>>> import numpy as np
>>> import numpy.linalg as la
>>> np.set_printoptions(suppress=True, linewidth=100)
>>> def rd(a):
...     return np.round(a, 2) + 0
... 
>>> Q, _ = la.qr(np.array([[-0.3, -1.4, -0.2], [1.0, 0.9, 2.6], [2.5, 1.2, -1.1]]))
>>> evecs, _ = la.qr(np.array([[0.4, 0.4, 1.1, 2.6, 0.5],
...     [0.2, -0.1, -2.4, 1.1, 0.5],
...     [1.3, 1.9, -0.3, 1.5, 0.5],
...     [0.8, 0.0, 1.0, -0.5, 1.0],
...     [-1.6, 1.1, 0.6, -1.2, 0.3]]))
>>> s = 5 * 0.7 ** np.arange(3)
>>> W0 = Q[:, :3] * s @ evecs[:3]
>>> print(rd(W0))
[[ 0.82 -0.44  2.63 -1.17 -1.64]
 [ 0.87 -1.45  0.35  2.11  1.23]
 [-1.21  1.35  2.23  3.75  0.37]]
>>> other = np.array([[1, 0, 1], [1, 2, 2]])
>>> Z = np.kron(other, W0)
>>> print(rd(la.norm(Z, 2)), rd(la.norm(other, 2) * la.norm(W0, 2)))
15.9 15.9
>>> print(la.matrix_rank(Z))
6
>>> print(Z.shape)
(6, 15)
>>> f, g = W0[2], W0[1]
>>> print(rd(f @ f))
22.45
>>> pr = (f @ g) / (f @ f) * f
>>> print(rd(g - pr))
[ 1.2  -1.82 -0.26  1.08  1.13]
>>> print(rd(la.norm(f + g) ** 2 + la.norm(f - g) ** 2))
62.82
>>> print(la.matrix_rank(np.outer(f, g)))
1
>>> print(rd((g - pr) @ f))
0.0
>>> gram = W0.T @ W0
>>> print(rd(np.trace(gram)), rd((W0 ** 2).sum()))
43.25 43.25
>>> print(la.matrix_rank(gram))
3
>>> K = np.load("m.npy")
>>> print(K)
[[-2.96 -0.49]
 [-0.49  2.96]]
>>> # equal to its transpose
>>> evals, evecs = la.eigh(K)
>>> vec = np.array([0, 2])
>>> print(vec @ K @ vec / (vec @ vec), rd(evals[0]), rd(evals[-1]))
2.96 -3.0 3.0
>>> print(vec @ K @ vec)
11.84
>>> print(rd(evecs * np.abs(evals) @ evecs.T))
[[3. 0.]
 [0. 3.]]
>>> M = np.load("a.npy")
>>> print(M)
[[1.1 2.  2.  4.  4.  3. ]
 [3.  1.1 4.  0.  3.  3. ]
 [0.  5.  2.1 2.  3.  3. ]
 [3.  3.  3.  2.1 4.  3. ]
 [4.  5.  2.  5.  2.1 3. ]
 [1.  2.  2.  4.  4.  3.1]]
>>> print(M.sum(axis=0))
[12.1 18.1 15.1 17.1 20.1 18.1]
>>> print(rd(la.svd(M, compute_uv=False)))
[17.1   4.59  3.52  3.12  0.74  0.04]
>>> print(rd(np.diff(M, axis=0)))
[[ 1.9 -0.9  2.  -4.  -1.   0. ]
 [-3.   3.9 -1.9  2.   0.   0. ]
 [ 3.  -2.   0.9  0.1  1.   0. ]
 [ 1.   2.  -1.   2.9 -1.9  0. ]
 [-3.  -3.   0.  -1.   1.9  0.1]]
>>> def softmax(z):
...     e = np.exp(z - z.max(axis=-1, keepdims=True))
...     return e / e.sum(axis=-1, keepdims=True)
... 
>>> print(rd(softmax(M[4] + 5)))
[0.14 0.38 0.02 0.38 0.02 0.05]
>>> print(rd(softmax(M).sum(axis=1)))
[1. 1. 1. 1. 1. 1.]
>>> scores = M @ M.T / np.sqrt(6)
>>> print(softmax(scores).round(6).argmax(axis=1))
[4 3 4 4 4 4]
>>> print(rd(softmax(scores)[4] @ M))
[4.  5.  2.  5.  2.1 3. ]
>>> arr = np.load("w.npy")
>>> print(arr)
[[2 1 0 1 1 1]
 [1 2 1 0 1 1]
 [0 1 2 1 0 1]
 [1 0 1 2 1 0]
 [1 1 0 1 2 1]
 [1 1 1 0 1 2]]
>>> other = la.inv(arr)
>>> print(rd(la.slogdet(arr)[0]))
-1.0
>>> print(rd(la.inv(other)))
[[2. 1. 0. 1. 1. 1.]
 [1. 2. 1. 0. 1. 1.]
 [0. 1. 2. 1. 0. 1.]
 [1. 0. 1. 2. 1. 0.]
 [1. 1. 0. 1. 2. 1.]
 [1. 1. 1. 0. 1. 2.]]
>>> print((np.abs(other) > 1e-9).astype(int))
[[1 1 1 1 1 1]
 [1 1 1 1 1 1]
 [1 1 1 1 1 1]
 [1 1 1 1 1 1]
 [1 1 1 1 1 1]
 [1 1 1 1 1 1]]
>>> print(np.allclose(other, arr.T))
False
>>> X = np.load("layer0.npy")
>>> print(X)
[[-5  0  5 -2]
 [ 4  4 -3  4]
 [ 0  2  5 -3]
 [-3 -2 -2 -5]
 [ 7 12 -4 10]]
>>> t = np.radians(15)
>>> r_ = np.eye(4)
>>> r_[2, 2] = r_[0, 0] = np.cos(t)
>>> r_[2, 0], r_[0, 2] = -np.sin(t), np.sin(t)
>>> print(rd(r_))
[[ 0.97  0.    0.26  0.  ]
 [ 0.    1.    0.    0.  ]
 [-0.26  0.    0.97  0.  ]
 [ 0.    0.    0.    1.  ]]
>>> other = X @ r_.T
>>> print(rd(la.det(r_)), rd(np.trace(r_)))
1.0 3.93
>>> print(np.allclose(la.norm(X, axis=1), la.norm(other, axis=1)))
True
>>> print(rd(la.svd(X, compute_uv=False)), rd(la.svd(other, compute_uv=False)))
[20.32  7.85  3.79  3.36] [20.32  7.85  3.79  3.36]
>>> print(rd(la.det(r_[::-1])))
1.0
>>> print(rd(np.kron(np.eye(2, dtype=int), r_)))
[[ 0.97  0.    0.26  0.    0.    0.    0.    0.  ]
 [ 0.    1.    0.    0.    0.    0.    0.    0.  ]
 [-0.26  0.    0.97  0.    0.    0.    0.    0.  ]
 [ 0.    0.    0.    1.    0.    0.    0.    0.  ]
 [ 0.    0.    0.    0.    0.97  0.    0.26  0.  ]
 [ 0.    0.    0.    0.    0.    1.    0.    0.  ]
 [ 0.    0.    0.    0.   -0.26  0.    0.97  0.  ]
 [ 0.    0.    0.    0.    0.    0.    0.    1.  ]]
>>> print(rd(np.einsum("ij,ji->", r_, r_)))
3.73
>>> print(rd(np.poly(r_)))
[ 1.   -3.93  5.86 -3.93  1.  ]
>>> vec = np.array([1, 1, 3, 3])
>>> h1 = np.maximum(X @ vec, 0)
>>> print(rd(np.tanh(X @ vec)))
[ 1.  1.  1. -1.  1.]
>>> print(X * (h1 > 1e-9)[:, None])
[[-5  0  5 -2]
 [ 4  4 -3  4]
 [ 0  2  5 -3]
 [ 0  0  0  0]
 [ 7 12 -4 10]]
>>> print(h1)
[ 4 11  8  0 37]
>>> Q, _ = la.qr(np.array([[1.1, -2.0, 0.5], [1.0, 0.3, 1.4], [-0.7, 0.3, -0.3]]))
>>> evals = np.array([1, 2, 0])
>>> mat = Q @ np.diag(evals) @ Q.T
>>> print(rd(mat))
[[ 1.48 -0.57 -0.06]
 [-0.57  1.29 -0.47]
 [-0.06 -0.47  0.23]]
>>> Uu, s, Vh = la.svd(mat)
>>> evecs = Vh[:(s > 1e-8).sum()]
>>> rng = np.random.default_rng(1894)
>>> vec = mat[2] + -2 * mat[1] + rng.integers(2) * np.eye(3)[1]
>>> print(rd(vec))
[ 1.07 -2.06  1.17]
>>> print(rd(evecs.T @ evecs))
[[ 0.96 -0.08 -0.17]
 [-0.08  0.83 -0.36]
 [-0.17 -0.36  0.21]]
>>> hat = np.triu(np.array([[1, 3, 1], [2, 0, 0], [1, 1, 3]]), 1) + np.eye(3)
>>> other = hat @ mat @ la.inv(hat)
>>> print(rd(la.det(other)))
0.0
>>> print(rd(np.trace(other)), rd(np.trace(mat)))
3.0 3.0
>>> print(rd(np.poly(other)))
[ 1. -3.  2.  0.]
>>> print(la.matrix_rank(other))
2
>>> print(rd(hat @ mat - mat @ hat))
[[-1.76 -1.01 -2.66]
 [ 0.    1.7   0.57]
 [ 0.    0.19  0.06]]
>>> print(np.argsort(-la.norm(mat, axis=0).round(6), kind="stable")[:3])
[0 1 2]
>>> print(rd(np.trace(mat)))
3.0
>>> print(rd((mat + mat.T) / 2))
[[ 1.48 -0.57 -0.06]
 [-0.57  1.29 -0.47]
 [-0.06 -0.47  0.23]]
>>> print(rd(np.sort(np.abs(la.eigvals(mat)))))
[0. 1. 2.]
>>> print(np.allclose(mat, mat.T))
True
>>> data = np.array([[-0.3, 0.3, -1.3, -1.2],
...     [-0.23, 0.26, -1.28, -1.24],
...     [-0.4, 0.6, -0.5, 1.1],
...     [0.7, 0.2, 0.5, -0.9],
...     [-0.2, 0.6, 0.0, 0.8],
...     [0.2, 0.5, -0.7, -0.9]])
>>> print(data)
[[-0.3   0.3  -1.3  -1.2 ]
 [-0.23  0.26 -1.28 -1.24]
 [-0.4   0.6  -0.5   1.1 ]
 [ 0.7   0.2   0.5  -0.9 ]
 [-0.2   0.6   0.    0.8 ]
 [ 0.2   0.5  -0.7  -0.9 ]]
>>> other = np.c_[data[:, :3] @ np.array([[2, 0, -3], [-1, -1, 1], [-3, -2, -3]]), np.array([-4, 4, 2, 5, -5, 0])]
>>> print(rd(other))
[[ 3.    2.3   5.1  -4.  ]
 [ 3.12  2.3   4.79  4.  ]
 [ 0.1   0.4   3.3   2.  ]
 [-0.3  -1.2  -3.4   5.  ]
 [-1.   -0.6   1.2  -5.  ]
 [ 2.    0.9   2.    0.  ]]
>>> print(la.matrix_rank(np.c_[data, other]))
5
